% ipython --no-banner

In [1]: import numpy as np

In [2]: import numpy.linalg as la

In [3]: np.set_printoptions(precision=2, suppress=True, linewidth=160, sign=" ")

In [4]: def tidy(a):
   ...:     return np.round(a, 2) + 0
   ...: 

In [5]: F = np.load("out14.npy")

In [6]: F
Out[6]: 
array([[-2.,  2.,  0.,  0.,  0.],
       [ 2.,  0.,  2.,  0.,  0.],
       [ 0.,  2.,  2.,  2.,  0.],
       [ 0.,  0.,  2., -3.,  2.],
       [ 0.,  0.,  0.,  2.,  0.]])

In [7]: la.matrix_rank(F, rtol=0.1)
Out[7]: np.int64(4)

In [8]: [round(float(x), 2) for x in la.svd(F, compute_uv=False)[:3]]
Out[8]: [4.62, 3.91, 3.35]

In [9]: np.argsort(-la.norm(F, axis=0).round(6), kind="stable")[:3]
Out[9]: array([ 3,  2,  0])

In [10]: th = np.radians(135)

In [11]: r_ = np.eye(5)

In [12]: r_[3, 3] = r_[1, 1] = np.cos(th)

In [13]: r_[3, 1], r_[1, 3] = -np.sin(th), np.sin(th)

In [14]: tidy(r_)
Out[14]: 
array([[ 1.  ,  0.  ,  0.  ,  0.  ,  0.  ],
       [ 0.  , -0.71,  0.  ,  0.71,  0.  ],
       [ 0.  ,  0.  ,  1.  ,  0.  ,  0.  ],
       [ 0.  , -0.71,  0.  , -0.71,  0.  ],
       [ 0.  ,  0.  ,  0.  ,  0.  ,  1.  ]])

In [15]: A2 = F @ r_.T

In [16]: tidy(la.det(r_)), tidy(np.trace(r_))
Out[16]: (np.float64(1.0), np.float64(1.59))

In [17]: tidy(np.abs(A2 - F).max(axis=0))
Out[17]: array([ 0.  ,  3.41,  0.  ,  5.12,  0.  ])

In [18]: tidy(la.svd(F, compute_uv=False)), tidy(la.svd(A2, compute_uv=False))
Out[18]: 
(array([ 4.62,  3.91,  3.35,  1.06,  0.  ]),
 array([ 4.62,  3.91,  3.35,  1.06,  0.  ]))

In [19]: f = np.array([-1, 3, -1])

In [20]: tidy(np.polyval(f, r_[1]))
Out[20]: array([-1.  , -3.62, -1.  ,  0.62, -1.  ])

In [21]: np.cross(r_[1, :3], r_[4, :3])
Out[21]: array([-0.,  0.,  0.])

In [22]: tidy(np.convolve(r_[1], f))
Out[22]: array([ 0.  ,  0.71, -2.12,  0.  ,  2.12, -0.71,  0.  ])

In [23]: mat = np.array([[0, 0, 0, 9],
    ...:     [0, 0, 0, 0],
    ...:     [4, 0, 0, 9],
    ...:     [0, 0, 0, 0],
    ...:     [0, 0, 0, 0],
    ...:     [0, 0, 0, 0],
    ...:     [0, 0, 0, 0],
    ...:     [0, 2, 0, 0],
    ...:     [6, 3, 0, 9],
    ...:     [0, 0, 0, 0],
    ...:     [7, 0, 0, 13],
    ...:     [0, 0, 0, 5],
    ...:     [0, 3, 0, 1],
    ...:     [8, 10, 0, 7]])

In [24]: W = np.array([[2, 1], [-2, -2], [-1, 2], [-2, -1], [-2, -1]])

In [25]: beta = np.array([-1, 1])

In [26]: H = np.maximum(F @ W + beta, 0)

In [27]: print(la.matrix_rank(H))
2

In [28]: H
Out[28]: 
array([[ 0.,  0.],
       [ 1.,  7.],
       [ 0.,  0.],
       [ 0.,  6.],
       [ 0.,  0.]])

In [29]: W2 = np.array([[3, 1, 0], [3, 1, 2]])

In [30]: W @ W2
Out[30]: 
array([[  9,   3,   2],
       [-12,  -4,  -4],
       [  3,   1,   4],
       [ -9,  -3,  -2],
       [ -9,  -3,  -2]])

In [31]: (H @ W2).round(6).argmax(axis=1)
Out[31]: array([ 0,  0,  0,  0,  0])

In [32]: U, s, VT = la.svd(mat)

In [33]: vecs = VT[:(s > 1e-8).sum()]

In [34]: rng = np.random.default_rng(49)

In [35]: vec = mat[7] + 5 * mat[1] + rng.integers(2) * np.eye(4)[1]

In [36]: print(vec)
[ 0.  2.  0.  0.]

In [37]: tidy(vecs.T @ vecs)
Out[37]: 
array([[ 1.,  0.,  0.,  0.],
       [ 0.,  1.,  0.,  0.],
       [ 0.,  0.,  0.,  0.],
       [ 0.,  0.,  0.,  1.]])

In [38]: tidy(la.norm(vec - vecs.T @ vecs @ vec))
Out[38]: np.float64(0.0)

In [39]: r = la.matrix_rank(mat)

In [40]: r
Out[40]: np.int64(3)

In [41]: null = la.svd(mat)[2][r:].T

In [42]: print(null[:, 0] / null[np.abs(null[:, 0]).round(6).argmax(), 0])
[ 0.  0.  1.  0.]

In [43]: np.allclose(mat @ null, 0)
Out[43]: True

In [44]: print(null @ null.T)
[[ 0.  0.  0.  0.]
 [ 0.  0.  0.  0.]
 [ 0.  0.  1.  0.]
 [ 0.  0.  0.  0.]]

In [45]: null.shape
Out[45]: (4, 1)

In [46]: [int(la.matrix_rank(mat[:i])) for i in range(1, len(mat) + 1)]
Out[46]: [1, 1, 2, 2, 2, 2, 2, 3, 3, 3, 3, 3, 3, 3]

In [47]: [int(la.matrix_rank(mat[:, :j + 1])) for j in range(4)]
Out[47]: [1, 2, 2, 3]

In [48]: print(np.unique(mat.round(6), axis=0).shape)
(9, 4)

In [49]: tidy(mat @ la.pinv(mat) @ mat)
Out[49]: 
array([[  0.,   0.,   0.,   9.],
       [  0.,   0.,   0.,   0.],
       [  4.,   0.,   0.,   9.],
       [  0.,   0.,   0.,   0.],
       [  0.,   0.,   0.,   0.],
       [  0.,   0.,   0.,   0.],
       [  0.,   0.,   0.,   0.],
       [  0.,   2.,   0.,   0.],
       [  6.,   3.,   0.,   9.],
       [  0.,   0.,   0.,   0.],
       [  7.,   0.,   0.,  13.],
       [  0.,   0.,   0.,   5.],
       [  0.,   3.,   0.,   1.],
       [  8.,  10.,   0.,   7.]])

In [50]: la.lstsq(mat[:-1].T, mat[-1])[2]
Out[50]: np.int32(3)

In [51]: np.allclose(mat[:-1].T @ la.lstsq(mat[:-1].T, mat[-1])[0], mat[-1])
Out[51]: True

In [52]: tidy(np.trace(la.pinv(mat) @ mat))
Out[52]: np.float64(3.0)

In [53]: vec = np.array([0, 1, 2, 0])

In [54]: np.sign((mat @ vec).round(6))
Out[54]: array([ 0,  0,  0,  0,  0,  0,  0,  1,  1,  0,  0,  0,  1,  1])

In [55]: print((mat @ vec).argmax())
13

In [56]: np.einsum("ij,j->i", mat, vec)
Out[56]: array([  0,   0,   0,   0,   0,   0,   0,   2,   3,   0,   0,   0,   3,  10])

In [57]: X = np.array([[0, 0, 2, 1], [2, 2, 1, 0], [0, 1, 0, 2], [2, 0, 1, 1]])

In [58]: X
Out[58]: 
array([[ 0,  0,  2,  1],
       [ 2,  2,  1,  0],
       [ 0,  1,  0,  2],
       [ 2,  0,  1,  1]])

In [59]: labels = rng.permutation(4)

In [60]: labels
Out[60]: array([ 2,  3,  0,  1])

In [61]: A2 = X[labels][:, labels]

In [62]: print(np.allclose(A2, X))
False

In [63]: print(tidy(np.sort(np.abs(la.eigvals(A2)))))
[ 1.69  1.8   1.8   3.64]

In [64]: np.diag(A2)
Out[64]: array([ 0,  1,  0,  2])

In [65]: la.rank(X)
---------------------------------------------------------------------------
AttributeError                            Traceback (most recent call last)
Cell In[65], line 1
----> 1 la.rank(X)

AttributeError: module 'numpy.linalg' has no attribute 'rank'

In [66]: X - X[0]
Out[66]: 
array([[ 0,  0,  0,  0],
       [ 2,  2, -1, -1],
       [ 0,  1, -2,  1],
       [ 2,  0, -1,  0]])

In [67]: X.sum(axis=1)
Out[67]: array([ 3,  5,  3,  4])

In [68]: tidy(la.svd(X, compute_uv=False))
Out[68]: array([ 3.89,  2.24,  1.8 ,  1.28])

In [69]: np.zeros(4, 4)
---------------------------------------------------------------------------
TypeError                                 Traceback (most recent call last)
Cell In[69], line 1
----> 1 np.zeros(4, 4)

TypeError: Cannot interpret '4' as a data type

In [70]: np.unravel_index(np.abs(X).argmax(), X.shape)
Out[70]: (np.int64(0), np.int64(2))

In [71]: X.sum(axis=0)
Out[71]: array([ 4,  3,  4,  4])

In [72]: X.shape
Out[72]: (4, 4)

In [73]: np.count_nonzero(X)
Out[73]: np.int64(10)

In [74]: tidy(la.norm(X))
Out[74]: np.float64(5.0)

In [75]: print(np.diff(X, axis=0))
[[ 2  2 -1 -1]
 [-2 -1 -1  2]
 [ 2 -1  1 -1]]

In [76]: la.matrix_rank(X)
Out[76]: np.int64(4)

In [77]: X.mean(axis=0)
Out[77]: array([ 1.  ,  0.75,  1.  ,  1.  ])

In [78]: K = np.load("x.npy")

In [79]: print(K)
[[ 1  0  0]
 [ 0  1  0]
 [ 0  0  1]]

In [80]: # symmetric, so the eigenvalues are real

In [81]: vals, vecs = la.eig(K)

In [82]: print(K @ vecs[:, 0] - vals[0] * vecs[:, 0])
[ 0.  0.  0.]

In [83]: tidy(np.sort(la.eigvals(K.T)))
Out[83]: array([ 1.,  1.,  1.])

In [84]: print(tidy(la.norm(K, axis=0)))
[ 1.  1.  1.]

In [85]: K[:, 1] @ K[:, 2]
Out[85]: np.int64(0)

In [86]: vals, vecs = la.eigh(K)

In [87]: tidy(la.svd(K, compute_uv=False))
Out[87]: array([ 1.,  1.,  1.])

In [88]: np.unique(vals.round(6) + 0, return_counts=True)[1]
Out[88]: array([ 3])

In [89]: vecs.T @ vecs
Out[89]: 
array([[ 1.,  0.,  0.],
       [ 0.,  1.,  0.],
       [ 0.,  0.,  1.]])

In [90]: vecs.T @ K @ vecs
Out[90]: 
array([[ 1.,  0.,  0.],
       [ 0.,  1.,  0.],
       [ 0.,  0.,  1.]])

In [91]: K.sum(axis=1)
Out[91]: array([ 1,  1,  1])

In [92]: K @ np.ones(3)
Out[92]: array([ 1.,  1.,  1.])

In [93]: tidy(np.sort(np.abs(la.eigvals(K)))[::-1])
Out[93]: array([ 1.,  1.,  1.])

In [94]: pr = np.eye(3)[0]

In [95]: for _ in range(5):
    ...:     pr = pr @ K
    ...:     print(pr.round(2))
    ...: 
[ 1.  0.  0.]
[ 1.  0.  0.]
[ 1.  0.  0.]
[ 1.  0.  0.]
[ 1.  0.  0.]

In [96]: W = np.array([[0, -4, 0, -4, -5], [-1, -1, 3, 4, -4], [4, -1, -2, 5, 0]])

In [97]: beta = np.array([0, 3, -2, 2, 1])

In [98]: H = np.maximum(K @ W + beta, 0)

In [99]: H
Out[99]: 
array([[ 0,  0,  0,  0,  0],
       [ 0,  2,  1,  6,  0],
       [ 4,  2,  0,  7,  1]])

In [100]: W2 = np.array([[4, 5], [5, 4], [2, 3], [3, 2], [3, 2]])

In [101]: H @ W2
Out[101]: 
array([[  0,   0],
       [ 30,  23],
       [ 50,  44]])

In [102]: m1 = np.load("layer8.npy")

In [103]: print(m1)
[[ 4  3  0  0]
 [-6  5  0  0]
 [ 0  0  4  3]
 [ 0  0 -6  5]]

In [104]: # splits into 2 blocks

In [105]: hat = np.triu(np.array([[2, 2, 1, 3], [2, 2, 3, 1], [0, 3, 0, 0], [0, 2, 2, 0]]), 1) + np.eye(4)

In [106]: A2 = hat @ m1 @ la.inv(hat)

In [107]: print(tidy(la.det(A2)))
1444.0

In [108]: np.trace(A2), np.trace(m1)
Out[108]: (np.float64(18.0), np.int64(18))

In [109]: O = m1.astype(float).copy()

In [110]: for j in range(4):
     ...:     O[:, j] -= O[:, :j] @ (O[:, :j].T @ O[:, j])
     ...:     O[:, j] /= la.norm(O[:, j])
     ...: 

In [111]: tidy(O)
Out[111]: 
array([[ 0.55,  0.83,  0.  ,  0.  ],
       [-0.83,  0.55,  0.  ,  0.  ],
       [ 0.  ,  0.  ,  0.55,  0.83],
       [ 0.  ,  0.  , -0.83,  0.55]])

In [112]: labels = rng.permutation(4)

In [113]: A2 = m1[:, labels] * rng.choice([-1, 1], 4)

In [114]: print(A2)
[[ 3  0  0  4]
 [ 5  0  0 -6]
 [ 0  3  4  0]
 [ 0  5 -6  0]]

In [115]: U, _, VT = la.svd(m1.T @ A2)

In [116]: labels
Out[116]: array([ 1,  3,  2,  0])

In [117]: tidy(la.lstsq(m1, A2)[0])
Out[117]: 
array([[ 0.,  0.,  0.,  1.],
       [ 1.,  0.,  0.,  0.],
       [ 0.,  0.,  1.,  0.],
       [ 0.,  1.,  0.,  0.]])

In [118]: print(tidy(U @ VT))
[[ 0.  0.  0.  1.]
 [ 1.  0.  0.  0.]
 [ 0.  0.  1.  0.]
 [ 0.  1.  0.  0.]]
